$ ipython --no-banner

In [1]: import numpy as np

In [2]: import numpy.linalg as la

In [3]: np.set_printoptions(suppress=True, linewidth=140)

In [4]: m1 = np.load("mat.npy")

In [5]: m1
Out[5]: 
array([[ 0,  3, -3,  1,  3, -3,  3,  1,  2,  3],
       [ 0,  0,  3,  0,  1, -2,  1,  3,  2,  0],
       [ 0,  0,  0, -1,  3,  0, -3, -3,  0,  2],
       [ 0,  0,  0,  0,  3,  0, -3,  1,  3, -2],
       [ 0,  0,  0,  0,  0,  0, -3,  0,  2,  2],
       [ 0,  0,  0,  0,  0,  0, -3,  1, -2,  0],
       [ 0,  0,  0,  0,  0,  0,  0, -1,  2, -2],
       [ 0,  0,  0,  0,  0,  0,  0,  0,  2,  1],
       [ 0,  0,  0,  0,  0,  0,  0,  0,  0, -3],
       [ 0,  0,  0,  0,  0,  0,  0,  0,  0,  0]])

In [6]: round(float(np.abs(la.eigvals(m1)).max()), 2)
Out[6]: 0.0

In [7]: assert m1 == m1.T
Traceback (most recent call last):
  Cell In[7], line 1
    assert m1 == m1.T
ValueError: The truth value of an array with more than one element is ambiguous. Use a.any() or a.all()


In [8]: la.matrix_power(m1, 2)
Out[8]: 
array([[  0,   0,   9,   3,  -3,  -6,   9,  13,  29, -13],
       [  0,   0,   0,  -3,   9,   0,  -6, -12,  14,   3],
       [  0,   0,   0,   0,  -3,   0,  -6,   2,  -9,  11],
       [  0,   0,   0,   0,   0,   0,  -9,   3,   2,   4],
       [  0,   0,   0,   0,   0,   0,   0,   3,  -6,   0],
       [  0,   0,   0,   0,   0,   0,   0,   3,  -4,  13],
       [  0,   0,   0,   0,   0,   0,   0,   0,  -2,  -7],
       [  0,   0,   0,   0,   0,   0,   0,   0,   0,  -6],
       [  0,   0,   0,   0,   0,   0,   0,   0,   0,   0],
       [  0,   0,   0,   0,   0,   0,   0,   0,   0,   0]])

In [9]: (m1 + m1.T) / 2
Out[9]: 
array([[ 0. ,  1.5, -1.5,  0.5,  1.5, -1.5,  1.5,  0.5,  1. ,  1.5],
       [ 1.5,  0. ,  1.5,  0. ,  0.5, -1. ,  0.5,  1.5,  1. ,  0. ],
       [-1.5,  1.5,  0. , -0.5,  1.5,  0. , -1.5, -1.5,  0. ,  1. ],
       [ 0.5,  0. , -0.5,  0. ,  1.5,  0. , -1.5,  0.5,  1.5, -1. ],
       [ 1.5,  0.5,  1.5,  1.5,  0. ,  0. , -1.5,  0. ,  1. ,  1. ],
       [-1.5, -1. ,  0. ,  0. ,  0. ,  0. , -1.5,  0.5, -1. ,  0. ],
       [ 1.5,  0.5, -1.5, -1.5, -1.5, -1.5,  0. , -0.5,  1. , -1. ],
       [ 0.5,  1.5, -1.5,  0.5,  0. ,  0.5, -0.5,  0. ,  1. ,  0.5],
       [ 1. ,  1. ,  0. ,  1.5,  1. , -1. ,  1. ,  1. ,  0. , -1.5],
       [ 1.5,  0. ,  1. , -1. ,  1. ,  0. , -1. ,  0.5, -1.5,  0. ]])

In [10]: np.round(la.det(m1), 2)
Out[10]: np.float64(0.0)

In [11]: np.round(np.sort(np.abs(la.eigvals(m1))), 2)
Out[11]: array([0., 0., 0., 0., 0., 0., 0., 0., 0., 0.])

In [12]: np.trace(m1)
Out[12]: np.int64(0)

In [13]: (m1 - m1.T) / 2
Out[13]: 
array([[ 0. ,  1.5, -1.5,  0.5,  1.5, -1.5,  1.5,  0.5,  1. ,  1.5],
       [-1.5,  0. ,  1.5,  0. ,  0.5, -1. ,  0.5,  1.5,  1. ,  0. ],
       [ 1.5, -1.5,  0. , -0.5,  1.5,  0. , -1.5, -1.5,  0. ,  1. ],
       [-0.5,  0. ,  0.5,  0. ,  1.5,  0. , -1.5,  0.5,  1.5, -1. ],
       [-1.5, -0.5, -1.5, -1.5,  0. ,  0. , -1.5,  0. ,  1. ,  1. ],
       [ 1.5,  1. ,  0. ,  0. ,  0. ,  0. , -1.5,  0.5, -1. ,  0. ],
       [-1.5, -0.5,  1.5,  1.5,  1.5,  1.5,  0. , -0.5,  1. , -1. ],
       [-0.5, -1.5,  1.5, -0.5,  0. , -0.5,  0.5,  0. ,  1. ,  0.5],
       [-1. , -1. ,  0. , -1.5, -1. ,  1. , -1. , -1. ,  0. , -1.5],
       [-1.5,  0. , -1. ,  1. , -1. ,  0. ,  1. , -0.5,  1.5,  0. ]])

In [14]: m1 @ m1
Out[14]: 
array([[  0,   0,   9,   3,  -3,  -6,   9,  13,  29, -13],
       [  0,   0,   0,  -3,   9,   0,  -6, -12,  14,   3],
       [  0,   0,   0,   0,  -3,   0,  -6,   2,  -9,  11],
       [  0,   0,   0,   0,   0,   0,  -9,   3,   2,   4],
       [  0,   0,   0,   0,   0,   0,   0,   3,  -6,   0],
       [  0,   0,   0,   0,   0,   0,   0,   3,  -4,  13],
       [  0,   0,   0,   0,   0,   0,   0,   0,  -2,  -7],
       [  0,   0,   0,   0,   0,   0,   0,   0,   0,  -6],
       [  0,   0,   0,   0,   0,   0,   0,   0,   0,   0],
       [  0,   0,   0,   0,   0,   0,   0,   0,   0,   0]])

In [15]: [int(la.matrix_rank(la.matrix_power(m1, p))) for p in range(1, 11)]
Out[15]: [8, 7, 6, 5, 4, 3, 2, 1, 0, 0]

In [16]: m1 @ m1
Out[16]: 
array([[  0,   0,   9,   3,  -3,  -6,   9,  13,  29, -13],
       [  0,   0,   0,  -3,   9,   0,  -6, -12,  14,   3],
       [  0,   0,   0,   0,  -3,   0,  -6,   2,  -9,  11],
       [  0,   0,   0,   0,   0,   0,  -9,   3,   2,   4],
       [  0,   0,   0,   0,   0,   0,   0,   3,  -6,   0],
       [  0,   0,   0,   0,   0,   0,   0,   3,  -4,  13],
       [  0,   0,   0,   0,   0,   0,   0,   0,  -2,  -7],
       [  0,   0,   0,   0,   0,   0,   0,   0,   0,  -6],
       [  0,   0,   0,   0,   0,   0,   0,   0,   0,   0],
       [  0,   0,   0,   0,   0,   0,   0,   0,   0,   0]])

In [17]: np.round(np.sort(la.eigvals(m1)), 2)
Out[17]: array([0., 0., 0., 0., 0., 0., 0., 0., 0., 0.])

In [18]: la.matrix_rank(m1 - m1[0, 0] * np.eye(10))
Out[18]: np.int64(8)

In [19]: np.unique(m1.round(6), axis=0).shape
Out[19]: (10, 10)

In [20]: np.allclose(m1[:-1].T @ la.lstsq(m1[:-1].T, m1[-1])[0], m1[-1])
Out[20]: True

In [21]: round(np.trace(la.pinv(m1) @ m1), 2)
Out[21]: np.float64(8.0)

In [22]: np.abs(np.diag(la.qr(m1)[1])) > 1e-9
Out[22]: array([False, False, False, False, False, False, False, False, False, False])

In [23]: rk = la.matrix_rank(m1)

In [24]: rk
Out[24]: np.int64(8)

In [25]: ns = la.svd(m1)[2][rk:].T

In [26]: [int(la.matrix_rank(m1[:i])) for i in range(1, len(m1) + 1)]
Out[26]: [1, 2, 3, 4, 5, 6, 7, 8, 8, 8]

In [27]: np.round(ns @ ns.T, 2) + 0
Out[27]: 
array([[1.  , 0.  , 0.  , 0.  , 0.  , 0.  , 0.  , 0.  , 0.  , 0.  ],
       [0.  , 0.66, 0.26, 0.  , 0.  , 0.39, 0.  , 0.  , 0.  , 0.  ],
       [0.  , 0.26, 0.11, 0.  , 0.  , 0.16, 0.  , 0.  , 0.  , 0.  ],
       [0.  , 0.  , 0.  , 0.  , 0.  , 0.  , 0.  , 0.  , 0.  , 0.  ],
       [0.  , 0.  , 0.  , 0.  , 0.  , 0.  , 0.  , 0.  , 0.  , 0.  ],
       [0.  , 0.39, 0.16, 0.  , 0.  , 0.24, 0.  , 0.  , 0.  , 0.  ],
       [0.  , 0.  , 0.  , 0.  , 0.  , 0.  , 0.  , 0.  , 0.  , 0.  ],
       [0.  , 0.  , 0.  , 0.  , 0.  , 0.  , 0.  , 0.  , 0.  , 0.  ],
       [0.  , 0.  , 0.  , 0.  , 0.  , 0.  , 0.  , 0.  , 0.  , 0.  ],
       [0.  , 0.  , 0.  , 0.  , 0.  , 0.  , 0.  , 0.  , 0.  , 0.  ]])

In [28]: la.matrix_rank(m1.T @ m1), la.matrix_rank(m1 @ m1.T)
Out[28]: (np.int64(8), np.int64(8))

In [29]: ns.shape
Out[29]: (10, 2)

In [30]: np.allclose(m1 @ ns, 0)
Out[30]: True

In [31]: left, s, VT = la.svd(m1)

In [32]: s.round(2) + 0
Out[32]: array([8.29, 7.37, 6.33, 4.48, 3.57, 2.96, 1.14, 0.11, 0.  , 0.  ])

In [33]: np.argmax(s[:-1] / (s[1:] + 1e-6)) + 1
Out[33]: np.int64(8)

In [34]: other = left[:, :8] @ np.diag(s[:8]) @ VT[:8]

In [35]: other.round(2) + 0
Out[35]: 
array([[ 0.,  3., -3.,  1.,  3., -3.,  3.,  1.,  2.,  3.],
       [ 0.,  0.,  3.,  0.,  1., -2.,  1.,  3.,  2.,  0.],
       [ 0.,  0.,  0., -1.,  3.,  0., -3., -3.,  0.,  2.],
       [ 0.,  0.,  0.,  0.,  3.,  0., -3.,  1.,  3., -2.],
       [ 0.,  0.,  0.,  0.,  0.,  0., -3.,  0.,  2.,  2.],
       [ 0.,  0.,  0.,  0.,  0.,  0., -3.,  1., -2.,  0.],
       [ 0.,  0.,  0.,  0.,  0.,  0.,  0., -1.,  2., -2.],
       [ 0.,  0.,  0.,  0.,  0.,  0.,  0.,  0.,  2.,  1.],
       [ 0.,  0.,  0.,  0.,  0.,  0.,  0.,  0.,  0., -3.],
       [ 0.,  0.,  0.,  0.,  0.,  0.,  0.,  0.,  0.,  0.]])

In [36]: E = np.array([[2, 2, 0, 0, 0, 0],
    ...:     [-1, 1, 0, 0, 0, 0],
    ...:     [2, -2, 0, 0, 0, 0],
    ...:     [0, 0, 2, 2, 0, 0],
    ...:     [0, 0, -1, 1, 0, 0],
    ...:     [0, 0, 2, -2, 0, 0],
    ...:     [0, 0, 0, 0, 2, 2],
    ...:     [0, 0, 0, 0, -1, 1],
    ...:     [0, 0, 0, 0, 2, -2]])

In [37]: E
Out[37]: 
array([[ 2,  2,  0,  0,  0,  0],
       [-1,  1,  0,  0,  0,  0],
       [ 2, -2,  0,  0,  0,  0],
       [ 0,  0,  2,  2,  0,  0],
       [ 0,  0, -1,  1,  0,  0],
       [ 0,  0,  2, -2,  0,  0],
       [ 0,  0,  0,  0,  2,  2],
       [ 0,  0,  0,  0, -1,  1],
       [ 0,  0,  0,  0,  2, -2]])

In [38]: other = np.c_[E[:, :5] @ np.array([[1, 3, -2, 1, -3],
    ...:     [-3, 0, 3, 0, 3],
    ...:     [3, 2, 3, 0, 3],
    ...:     [0, 1, 2, 0, -2],
    ...:     [0, 2, 2, -3, 3]]), np.array([-2, -2, -2, -2, 2, 1, 2, -1, 2])]

In [39]: other
Out[39]: 
array([[ -4,   6,   2,   2,   0,  -2],
       [ -4,  -3,   5,  -1,   6,  -2],
       [  8,   6, -10,   2, -12,  -2],
       [  6,   6,  10,   0,   2,  -2],
       [ -3,  -1,  -1,   0,  -5,   2],
       [  6,   2,   2,   0,  10,   1],
       [  0,   4,   4,  -6,   6,   2],
       [  0,  -2,  -2,   3,  -3,  -1],
       [  0,   4,   4,  -6,   6,   2]])

In [40]: np.round(la.norm(other - E @ la.lstsq(E, other)[0], axis=0), 2) + 0
Out[40]: array([0.  , 0.  , 0.  , 0.  , 0.  , 3.49])

In [41]: la.matrix_rank(other)
Out[41]: np.int64(6)

In [42]: np.round(la.lstsq(E, other[:, 0])[0], 2) + 0
Out[42]: array([ 1., -3.,  3.,  0.,  0.,  0.])

In [43]: la.matrix_rank(np.c_[E, other])
Out[43]: np.int64(7)

In [44]: F = np.loadtxt("run13.csv", delimiter=",")

In [45]: F
Out[45]: 
array([[0., 2., 2., 3., 1., 2.],
       [2., 2., 0., 0., 1., 1.],
       [2., 0., 4., 1., 2., 2.],
       [3., 0., 1., 2., 3., 3.],
       [1., 1., 2., 3., 0., 2.],
       [2., 1., 2., 3., 2., 2.]])

In [46]: ev, evecs = la.eigh(F)

In [47]: x = np.array([0, 2, 3, 3, 1, 3])

In [48]: (np.sign(evecs[:, -1].round(6)) == np.sign(evecs[0, -1].round(6))).astype(int)
Out[48]: array([1, 1, 1, 1, 1, 1])

In [49]: x @ F @ x
Out[49]: np.float64(246.0)

In [50]: la.matrix_rank(m1, rtol=0.1)
Out[50]: np.int64(7)

In [51]: round(la.norm(m1, 2) / la.norm(m1), 2)
Out[51]: np.float64(0.58)

In [52]: np.argsort(-la.norm(m1, axis=0).round(6), kind="stable")[:3]
Out[52]: array([6, 9, 8])

In [53]: f = np.array([0, 3, 0])

In [54]: np.correlate(F[2], F[5], "full")
Out[54]: array([ 4.,  4., 14., 14., 20., 23., 16., 19.,  8.,  6.,  4.])

In [55]: np.cross(F[2, :3], F[5, :3])
Out[55]: array([-4.,  4.,  2.])

In [56]: np.array([np.convolve(row, f, "same") for row in F])
Out[56]: 
array([[ 0.,  6.,  6.,  9.,  3.,  6.],
       [ 6.,  6.,  0.,  0.,  3.,  3.],
       [ 6.,  0., 12.,  3.,  6.,  6.],
       [ 9.,  0.,  3.,  6.,  9.,  9.],
       [ 3.,  3.,  6.,  9.,  0.,  6.],
       [ 6.,  3.,  6.,  9.,  6.,  6.]])

In [57]: round(la.norm(F) ** 2 / la.norm(F, 2) ** 2, 2)
Out[57]: np.float64(1.24)

In [58]: F[1] @ F[4]
Out[58]: np.float64(6.0)

In [59]: round(float(la.norm(F[1] - F[4])), 2)
Out[59]: 4.12

In [60]: np.round(la.norm(F, 1), 2), round(la.norm(F, np.inf), 2)
Out[60]: (np.float64(12.0), np.float64(12.0))
